% python3 -q
>>> import numpy as np
>>> from numpy import linalg as LA
>>> np.set_printoptions(precision=3, suppress=True, linewidth=100)
>>> X = np.load("a.npy")
>>> print(X)
[[ 3.  2.  1.  2.  2.  0.  1.  2.  0.  0.  0.  0.  0.  0.]
 [ 0.  2.  0.  1.  1.  2.  2.  1.  0.  0.  0.  0.  0.  0.]
 [ 2.  3.  2.  1.  2.  3.  1.  1.  0.  0.  0.  0.  0.  0.]
 [ 1.  1.  2.  1.  0.  2.  3.  1.  0.  0.  0.  0.  0.  0.]
 [ 1.  2.  1.  3.  2.  1.  1.  0.  0.  0.  0.  0.  0.  0.]
 [ 2.  0.  3.  2.  0.  1.  2.  2.  0.  0.  0.  0.  0.  0.]
 [ 2.  1.  2.  0.  3.  1.  0.  0.  0.  0.  0.  0.  0.  0.]
 [ 2.  2.  0.  1.  1.  2.  1.  1.  0.  0.  0.  0.  0.  0.]
 [ 0.  0.  0.  0.  0.  0.  0.  0.  8. -4.  3.  1.  6.  7.]
 [ 0.  0.  0.  0.  0.  0.  0.  0.  8. -9.  9.  6.  9.  0.]
 [ 0.  0.  0.  0.  0.  0.  0.  0.  5. -7. -6. -4.  5.  0.]
 [ 0.  0.  0.  0.  0.  0.  0.  0.  3.  0.  3. -4. -1. -2.]
 [ 0.  0.  0.  0.  0.  0.  0.  0. -7. -4. -6. -2. -1.  4.]
 [ 0.  0.  0.  0.  0.  0.  0.  0.  6. -1. -2. -5.  5.  4.]]
>>> print(np.sort(LA.eigvals(X).real))
[-6.022 -6.022 -4.073 -4.073 -1.757 -0.367 -0.367 -0.04  -0.04   1.644  1.644  6.095  6.095 11.285]
>>> rng = np.random.default_rng(607)
>>> lab = rng.permutation(14)
>>> M2 = X[:, lab] * rng.choice([-1, 1], 14)
>>> print(M2)
[[ 0. -0.  2.  2.  2. -2. -0. -0. -1.  0. -3. -0. -1.  0.]
 [ 0. -0.  1.  1.  2. -1. -0. -0. -0.  0. -0. -0. -2.  2.]
 [ 0. -0.  1.  2.  3. -1. -0. -0. -2.  0. -2. -0. -1.  3.]
 [ 0. -0.  1.  0.  1. -1. -0. -0. -2.  0. -1. -0. -3.  2.]
 [ 0. -0.  0.  2.  2. -3. -0. -0. -1.  0. -1. -0. -1.  1.]
 [ 0. -0.  2.  0.  0. -2. -0. -0. -3.  0. -2. -0. -2.  1.]
 [ 0. -0.  0.  3.  1. -0. -0. -0. -2.  0. -2. -0. -0.  1.]
 [ 0. -0.  1.  1.  2. -1. -0. -0. -0.  0. -2. -0. -1.  2.]
 [ 6. -3.  0.  0.  0. -0. -8. -7. -0. -4. -0. -1. -0.  0.]
 [ 9. -9.  0.  0.  0. -0. -8. -0. -0. -9. -0. -6. -0.  0.]
 [ 5.  6.  0.  0.  0. -0. -5. -0. -0. -7. -0.  4. -0.  0.]
 [-1. -3.  0.  0.  0. -0. -3.  2. -0.  0. -0.  4. -0.  0.]
 [-1.  6.  0.  0.  0. -0.  7. -4. -0. -4. -0.  2. -0.  0.]
 [ 5.  2.  0.  0.  0. -0. -6. -4. -0. -1. -0.  5. -0.  0.]]
>>> U, _, vt = LA.svd(X.T @ M2)
>>> print(lab)
[12 10  7  4  1  3  8 13  2  9  0 11  6  5]
>>> def softmax(z):
...     e = np.exp(z - z.max(axis=-1, keepdims=True))
...     return e / e.sum(axis=-1, keepdims=True)
... 
>>> print(softmax(X[5] + 3))
[0.122 0.017 0.333 0.122 0.017 0.045 0.122 0.122 0.017 0.017 0.017 0.017 0.017 0.017]
>>> print(np.round(softmax(10 * X[5]), 3) + 0)
[0. 0. 1. 0. 0. 0. 0. 0. 0. 0. 0. 0. 0. 0.]
>>> scores = X @ X.T / np.sqrt(14)
>>> print(softmax(scores).round(6).argmax(axis=1))
[ 0  2  2  3  2  5  2  2  9  9 10 11 12 13]
>>> W2 = np.array([[0, 1, 0, 1, 1, 1], [0, 1, 2, 2, 2, 1], [2, 1, 1, 2, 0, 2]])
>>> E = np.repeat(W2, 30 // 3, axis=0)
>>> E = E + 0.05 * rng.normal(size=E.shape)
>>> print(E)
[[ 0.044  1.021  0.041  1.033  0.925  1.02 ]
 [ 0.017  0.99   0.05   1.042  1.053  1.003]
 [ 0.008  0.907 -0.028  1.014  0.943  0.995]
 [-0.016  0.994 -0.038  1.009  1.076  0.868]
 [-0.021  1.058  0.075  1.01   1.033  0.916]
 [-0.058  1.069 -0.019  0.952  1.054  1.019]
 [-0.057  1.038 -0.033  1.01   0.927  0.96 ]
 [-0.094  1.047  0.008  0.936  1.094  1.019]
 [-0.036  0.973 -0.018  1.039  0.874  1.019]
 [ 0.078  1.044  0.002  0.977  1.035  1.075]
 [ 0.033  1.068  2.012  2.041  2.055  1.028]
 [ 0.017  0.934  2.018  2.105  2.036  0.954]
 [-0.062  1.053  2.029  2.021  1.947  1.074]
 [ 0.039  0.978  2.026  2.056  2.027  1.026]
 [-0.008  1.044  1.903  1.994  1.946  1.079]
 [-0.048  1.05   1.942  1.994  1.914  1.012]
 [-0.01   0.981  2.031  2.001  1.972  1.125]
 [-0.029  0.937  1.988  2.025  1.962  0.963]
 [-0.027  0.962  1.936  1.997  1.966  1.029]
 [-0.019  1.003  2.006  1.96   1.998  1.081]
 [ 2.107  1.038  0.971  2.01   0.007  1.927]
 [ 1.986  1.016  1.035  1.978  0.041  2.015]
 [ 2.081  1.069  0.997  2.001  0.043  2.078]
 [ 2.03   0.886  0.928  2.    -0.021  1.99 ]
 [ 1.984  0.967  1.017  2.054  0.018  2.071]
 [ 1.968  1.018  1.099  1.991  0.038  2.009]
 [ 2.072  1.104  1.01   2.047  0.12   2.019]
 [ 1.966  0.939  1.019  1.985  0.019  1.986]
 [ 1.979  1.041  0.99   1.961 -0.024  2.063]
 [ 1.948  0.952  0.978  1.941 -0.025  1.95 ]]
>>> lab = E[:, 5] > np.median(E[:, 5])
>>> r0 = E[lab].mean(axis=0) - E[~lab].mean(axis=0)
>>> print(lab.astype(int))
[0 0 0 0 0 0 0 0 0 1 0 0 1 0 1 0 1 0 0 1 1 1 1 1 1 1 1 1 1 1]
>>> print(round(float((((E - E.mean(axis=0)) @ r0 > 0) == lab).mean()), 3))
0.833
>>> W2 = E[[20, 17]].astype(float)
>>> for _ in range(5):
...     lab = LA.norm(E[:, None] - W2, axis=-1).argmin(axis=1)
...     W2 = np.array([E[lab == j].mean(axis=0) for j in range(2)])
... 
>>> print(lab)
[1 1 1 1 1 1 1 1 1 1 1 1 1 1 1 1 1 1 1 1 0 0 0 0 0 0 0 0 0 0]
>>> print(np.bincount(lab))
[10 20]
>>> print(W2[1] - W2[0])
[-2.025  0.005 -0.008 -0.486  1.47  -0.997]
>>> print(np.abs(W2[1] - W2[0]).argmax())
0
>>> proj = E @ LA.solve(E.T @ E, E.T)
>>> print(np.round(LA.eigvalsh(proj), 3) + 0)
[0. 0. 0. 0. 0. 0. 0. 0. 0. 0. 0. 0. 0. 0. 0. 0. 0. 0. 0. 0. 0. 0. 0. 0. 1. 1. 1. 1. 1. 1.]
>>> print(np.round(np.trace(proj), 3))
6.0
>>> M2 = np.array([[-4, 1, -2, 0]])
>>> feats = M2.T @ M2
>>> print(feats)
[[16 -4  8  0]
 [-4  1 -2  0]
 [ 8 -2  4  0]
 [ 0  0  0  0]]
>>> print(np.allclose(feats[:-1].T @ LA.lstsq(feats[:-1].T, feats[-1])[0], feats[-1]))
True
>>> print(LA.lstsq(feats[:-1].T, feats[-1])[2])
1
>>> print(feats @ LA.pinv(feats) @ feats)
[[16. -4.  8.  0.]
 [-4.  1. -2.  0.]
 [ 8. -2.  4.  0.]
 [ 0.  0.  0.  0.]]
>>> print(np.unique(feats.round(6), axis=0).shape)
(4, 4)
>>> print(np.abs(np.diag(LA.qr(feats)[1])) > 1e-9)
[ True False False False]
>>> M2 = np.array([[-5, -8, -6], [-7, 5, -8], [2, -9, -8], [7, 9, -1]])
>>> print(np.vstack([feats, M2.T]).shape)
(7, 4)
>>> print(np.einsum("ij->j", feats))
[20 -5 10  0]
>>> print(np.einsum("ik,kj->ji", feats, M2))
[[ -36    9  -18    0]
 [-220   55 -110    0]
 [-128   32  -64    0]]
>>> print(LA.matrix_rank(np.vstack([feats, M2.T])))
4
>>> print(np.einsum("ik,kj->ij", feats, M2))
[[ -36 -220 -128]
 [   9   55   32]
 [ -18 -110  -64]
 [   0    0    0]]
>>> print(np.round(LA.det(feats), 3))
0.0
>>> print(np.flatnonzero(LA.matrix_power((feats != 0) + (feats.T != 0) + np.eye(4), 4)[0]))
[0 1 2]
>>> print(feats @ feats)
[[336 -84 168   0]
 [-84  21 -42   0]
 [168 -42  84   0]
 [  0   0   0   0]]
>>> print(np.round(np.sort(LA.eigvals(feats).real), 3) + 0)
[ 0.  0.  0. 21.]
>>> print((LA.matrix_power((feats != 0) + (feats.T != 0) + np.eye(4), 4) > 0).astype(int))
[[1 1 1 0]
 [1 1 1 0]
 [1 1 1 0]
 [0 0 0 1]]
>>> rk = LA.matrix_rank(feats)
>>> print(rk)
1
>>> null = LA.svd(feats)[2][rk:].T
>>> print([int(LA.matrix_rank(np.delete(feats, i, axis=0))) for i in range(4)])
[1, 1, 1, 1]
>>> print(LA.matrix_rank(feats.T @ feats), LA.matrix_rank(feats @ feats.T))
1 1
>>> print([int(LA.matrix_rank(feats[:, :j + 1])) for j in range(4)])
[1, 1, 1, 1]
>>> A = -2 * np.eye(6) + np.eye(6, k=1)
>>> print(A)
[[-2.  1.  0.  0.  0.  0.]
 [ 0. -2.  1.  0.  0.  0.]
 [ 0.  0. -2.  1.  0.  0.]
 [ 0.  0.  0. -2.  1.  0.]
 [ 0.  0.  0.  0. -2.  1.]
 [ 0.  0.  0.  0.  0. -2.]]
>>> M2 = LA.inv(A)
>>> print(np.allclose(M2, A.T))
False
>>> print(np.round(LA.slogdet(A)[0], 3))
1.0
>>> print(round(float(LA.det(A) * LA.det(M2)), 3))
1.0
>>> print(LA.det(A) * M2)
[[-32. -16.  -8.  -4.  -2.  -1.]
 [ -0. -32. -16.  -8.  -4.  -2.]
 [ -0.  -0. -32. -16.  -8.  -4.]
 [ -0.  -0.  -0. -32. -16.  -8.]
 [ -0.  -0.  -0.  -0. -32. -16.]
 [ -0.  -0.  -0.  -0.  -0. -32.]]
>>> print(M2)
[[-0.5   -0.25  -0.125 -0.062 -0.031 -0.016]
 [-0.    -0.5   -0.25  -0.125 -0.062 -0.031]
 [-0.    -0.    -0.5   -0.25  -0.125 -0.062]
 [-0.    -0.    -0.    -0.5   -0.25  -0.125]
 [-0.    -0.    -0.    -0.    -0.5   -0.25 ]
 [-0.    -0.    -0.    -0.    -0.    -0.5  ]]
>>> print((np.abs(M2) > 1e-9).astype(int))
[[1 1 1 1 1 1]
 [0 1 1 1 1 1]
 [0 0 1 1 1 1]
 [0 0 0 1 1 1]
 [0 0 0 0 1 1]
 [0 0 0 0 0 1]]
>>> r0 = np.array([-3, 1, -2, 2, 3, 3, 1, 0]) + 0.5
>>> W0 = np.eye(8) - 2 * np.outer(r0, r0) / (r0 @ r0)
>>> print(W0)
[[ 0.716  0.17  -0.17   0.284  0.398  0.398  0.17   0.057]
 [ 0.17   0.898  0.102 -0.17  -0.239 -0.239 -0.102 -0.034]
 [-0.17   0.102  0.898  0.17   0.239  0.239  0.102  0.034]
 [ 0.284 -0.17   0.17   0.716 -0.398 -0.398 -0.17  -0.057]
 [ 0.398 -0.239  0.239 -0.398  0.443 -0.557 -0.239 -0.08 ]
 [ 0.398 -0.239  0.239 -0.398 -0.557  0.443 -0.239 -0.08 ]
 [ 0.17  -0.102  0.102 -0.17  -0.239 -0.239  0.898 -0.034]
 [ 0.057 -0.034  0.034 -0.057 -0.08  -0.08  -0.034  0.989]]
>>> w, evecs = LA.eigh(W0)
>>> print(evecs @ np.diag(w) @ evecs.T)
[[ 0.716  0.17  -0.17   0.284  0.398  0.398  0.17   0.057]
 [ 0.17   0.898  0.102 -0.17  -0.239 -0.239 -0.102 -0.034]
 [-0.17   0.102  0.898  0.17   0.239  0.239  0.102  0.034]
 [ 0.284 -0.17   0.17   0.716 -0.398 -0.398 -0.17  -0.057]
 [ 0.398 -0.239  0.239 -0.398  0.443 -0.557 -0.239 -0.08 ]
 [ 0.398 -0.239  0.239 -0.398 -0.557  0.443 -0.239 -0.08 ]
 [ 0.17  -0.102  0.102 -0.17  -0.239 -0.239  0.898 -0.034]
 [ 0.057 -0.034  0.034 -0.057 -0.08  -0.08  -0.034  0.989]]
>>> print(w.sum(), np.trace(W0))
6.0 6.0
>>> print(w)
[-1.  1.  1.  1.  1.  1.  1.  1.]
>>> print(LA.eigvalsh(W0 + 2 * np.eye(8)))
[1. 3. 3. 3. 3. 3. 3. 3.]
>>> print(np.round(evecs.T @ evecs, 3) + 0)
[[1. 0. 0. 0. 0. 0. 0. 0.]
 [0. 1. 0. 0. 0. 0. 0. 0.]
 [0. 0. 1. 0. 0. 0. 0. 0.]
 [0. 0. 0. 1. 0. 0. 0. 0.]
 [0. 0. 0. 0. 1. 0. 0. 0.]
 [0. 0. 0. 0. 0. 1. 0. 0.]
 [0. 0. 0. 0. 0. 0. 1. 0.]
 [0. 0. 0. 0. 0. 0. 0. 1.]]
>>> M2 = W0 / np.sqrt((W0 ** 2).mean(axis=1, keepdims=True))
>>> print(LA.matrix_rank(M2) == LA.matrix_rank(W0))
True
>>> K = rng.normal(size=(30, 12))
>>> K = 3 * K / LA.norm(K, axis=1, keepdims=True)
>>> print(K.round(3) + 0)
[[ 0.258 -0.2    0.422  1.003  0.694 -1.63   0.974  0.026 -0.565  1.091  1.25   0.741]
 [-0.029  1.714  0.457  0.353 -0.803 -0.915  0.24   0.759  0.285  1.222  1.298  0.594]
 [ 1.479 -0.209 -0.214 -0.447  0.573 -1.293 -0.917 -0.863 -1.035  1.043 -0.497 -0.732]
 [ 0.258  0.431 -0.279 -1.057 -1.754  0.755  0.597  1.041 -0.735 -0.933 -0.489  0.903]
 [-1.635  0.447  0.252 -1.352  0.802  0.535  1.318  0.488  1.007 -0.542  0.165 -0.002]
 [-0.336  0.07  -0.799  0.81   0.784 -1.044  0.458  2.019  0.367  0.89   0.3   -0.763]
 [-0.437  0.206 -0.731 -1.014  1.331 -1.068  0.226  1.106  1.148 -0.838  0.998  0.002]
 [-1.227  0.427 -1.366  1.2   -0.188  0.639 -0.103 -0.56   0.529 -1.46   0.159  0.895]
 [-0.169  1.532 -1.768  0.206  0.774 -0.496  0.114  0.24  -1.098 -0.474 -0.127 -1.046]
 [ 0.161  1.735  0.482  0.523 -0.877  0.091 -0.545 -0.478  0.055  0.74   1.733 -0.775]
 [-0.088  0.5    1.322 -0.531  0.655  2.22  -0.504 -0.303  0.136 -0.559  0.451  0.688]
 [-0.06   0.8    1.351  0.077 -0.617 -0.151 -1.64  -0.32   0.638  0.513 -1.631 -0.001]
 [ 1.209  0.161  0.591 -1.983  0.523 -0.15  -1.169  0.099 -0.711  0.708  0.703  0.241]
 [ 1.667 -0.692 -0.075  1.147 -0.223 -0.156 -1.308 -0.012 -0.293  1.201 -0.719 -0.766]
 [-0.169 -0.008 -0.924 -1.268  1.32  -0.281  0.154 -0.841 -0.021 -1.068 -1.079 -1.286]
 [ 0.719  1.249 -0.917 -0.728  0.85   0.408  1.035 -1.486 -0.218 -0.867  0.764  0.   ]
 [ 0.077  0.476 -0.974 -0.074  0.872 -0.065 -1.464  1.26  -1.471 -0.003  1.046  0.243]
 [ 0.829  0.11   0.412  0.536  0.184 -1.908 -0.934  0.614  0.397  0.8   -1.449  0.153]
 [ 1.634 -0.317 -0.195 -0.193  0.536 -0.254 -0.485 -0.764 -1.41  -0.716  1.565  0.184]
 [ 0.737 -0.965 -0.837  0.857  0.517 -0.452  0.081 -0.908 -1.898 -0.682  0.586 -0.614]
 [ 1.364 -0.556  0.428  1.787 -0.003  0.911 -0.487 -0.045 -0.473  1.301 -0.232 -0.644]
 [-0.29   0.099  0.636 -0.195 -1.305  0.523  0.445  1.804 -0.906  1.011  0.81  -0.733]
 [ 0.256  1.39  -0.273  0.603 -0.669 -0.496  0.167 -0.459  0.045  0.869  1.108 -1.909]
 [-0.724 -0.055 -0.395 -0.775 -0.703 -0.804  0.501  1.401 -1.703  0.297  1.163  0.144]
 [ 1.371 -0.168 -0.048 -0.378 -0.942 -0.579 -0.201  0.939 -1.762 -0.82   1.008 -0.094]
 [ 0.446 -0.197  0.827 -1.784 -1.594 -0.37   0.643 -0.234 -0.71  -0.358  0.66  -0.825]
 [-0.986 -0.117 -1.922  0.309 -0.291  0.725  0.562  0.486  0.798  1.321 -0.672  0.479]
 [ 1.505 -0.225 -0.308 -0.449  0.491 -1.531 -0.264 -0.564  0.28  -0.093  1.554  0.955]
 [-0.02   0.498 -1.283  0.617 -1.581 -0.392 -0.245 -1.3    0.229 -0.63   1.359  0.165]
 [ 0.453  0.846 -0.321 -0.613 -0.595 -1.127 -0.471  0.066  2.042 -0.482  1.135 -0.247]]
>>> M2 = K + rng.integers(-2, 3, (30, 9)) @ rng.integers(-2, 3, (9, 12))
>>> print(M2)
[[  2.258  -1.2    -0.578  -4.997   6.694  -6.63    1.974   3.026  -0.565  -6.909   0.25    6.741]
 [ -4.029  -4.286  -5.543   3.353   2.197   0.085  -4.76   -7.241  -1.715   6.222   0.298  -1.406]
 [ 11.479  -2.209  -7.214   0.553  -1.427  -8.293  -6.917   1.137 -13.035   0.043  -8.497   0.268]
 [  0.258  13.431  -3.279   2.943  -3.754  -2.245  12.597   7.041   3.265   4.067  -1.489 -10.097]
 [ -0.635  -4.553   1.252   0.648  -7.198   0.535  -8.682   4.488  -2.993   4.458  -4.835  -3.002]
 [  7.664   7.07   -3.799  -0.19   -7.216   6.956   5.458  10.019   2.367   4.89    0.3    -9.763]
 [ -7.437  -4.794   0.269  -2.014  -2.669   0.932  -4.774   2.106   1.148   0.162  -7.002   2.002]
 [ -0.227  -2.573   6.634  -9.8     1.812   1.639  -2.103  -1.56    6.529  -7.46    8.159   0.895]
 [ -1.169  16.532  -2.768  11.206  -0.226  -0.496  17.114  -9.76   -1.098   3.526   0.873  -3.046]
 [  2.161   0.735   0.482  -4.477  -7.877   5.091  -1.545   2.522  14.055   3.74   -0.267  -0.775]
 [  5.912  -6.5    -5.678  -0.531  -3.345   4.22   -9.504   1.697  -3.864   1.441  -6.549   3.688]
 [  3.94    7.8    -1.649   2.077  -2.617  -1.151   2.36    3.68   -5.362   4.513  -0.631 -13.001]
 [  2.209  -2.839   4.591  -1.983   8.523  -3.15   -3.169  10.099  -6.711  -9.292   4.703  12.241]
 [ -4.333 -13.692   2.925  -9.853   4.777  11.844 -10.308   3.988   3.707  -3.799   5.281   2.234]
 [ -0.169  -0.008   7.076  -3.268   7.32    1.719   2.154  -2.841  -0.021  -7.068  10.921   2.714]
 [ -3.281  -1.751   5.083   4.272   6.85    1.408  -1.965  11.514  -6.218  -5.867   6.764   8.   ]
 [ -2.923  -0.524   3.026   4.926   6.872   3.935   0.536  -1.74   -5.471  -4.003   8.046   9.243]
 [  7.829   8.11   -5.588   9.536   3.184  -6.908   5.066  -5.386  -7.603   5.8     3.551  -7.847]
 [  7.634   1.683  -0.195  -8.193  -5.464   4.746  -0.485   5.236   6.59    2.284   4.565 -10.816]
 [  2.737  -4.965  -3.837  -1.143  -2.483  -0.452  -4.919 -17.908  -1.898   5.318   0.586  -7.614]
 [ -3.636  -2.556  -6.572   5.787   1.997   5.911   2.513  -8.045   9.527   5.301  -3.232   6.356]
 [ -0.29   -3.901   1.636  -6.195  -3.305   9.523  -4.555   5.804   5.094   6.011   8.81  -12.733]
 [  4.256   7.39  -10.273   5.603   1.331  -2.496   5.167  -4.459  -1.955   8.869   3.108 -14.909]
 [  2.276  -0.055   5.605  -0.775   2.297   0.196   2.501   4.401   0.297  -7.703   6.163  14.144]
 [  2.371  -3.168   2.952  -8.378  -0.942  11.421  -2.201  14.939   2.238  -3.82    8.008  -3.094]
 [ -0.554  -5.197   4.827   4.216   1.406   1.63   -5.357   6.766  -4.71   -1.358   6.66    6.175]
 [ -2.986  -4.117   7.078   1.309   0.709   2.725  -5.438   9.486  -1.202  -0.679   7.328   2.479]
 [ -5.495   2.775   9.692  -3.449   9.491  -1.531   5.736   4.436   0.28   -8.093  12.554   1.955]
 [  4.98   -7.502   3.717 -13.383   1.419  -5.392  -8.245  -1.3     2.229 -10.63    3.359   6.165]
 [  7.453   8.846  -5.321   7.387   2.405  -2.127   5.529  -4.934  -5.958   5.518  10.135 -12.247]]
>>> print(LA.matrix_rank(M2 - K, tol=1e-8))
9
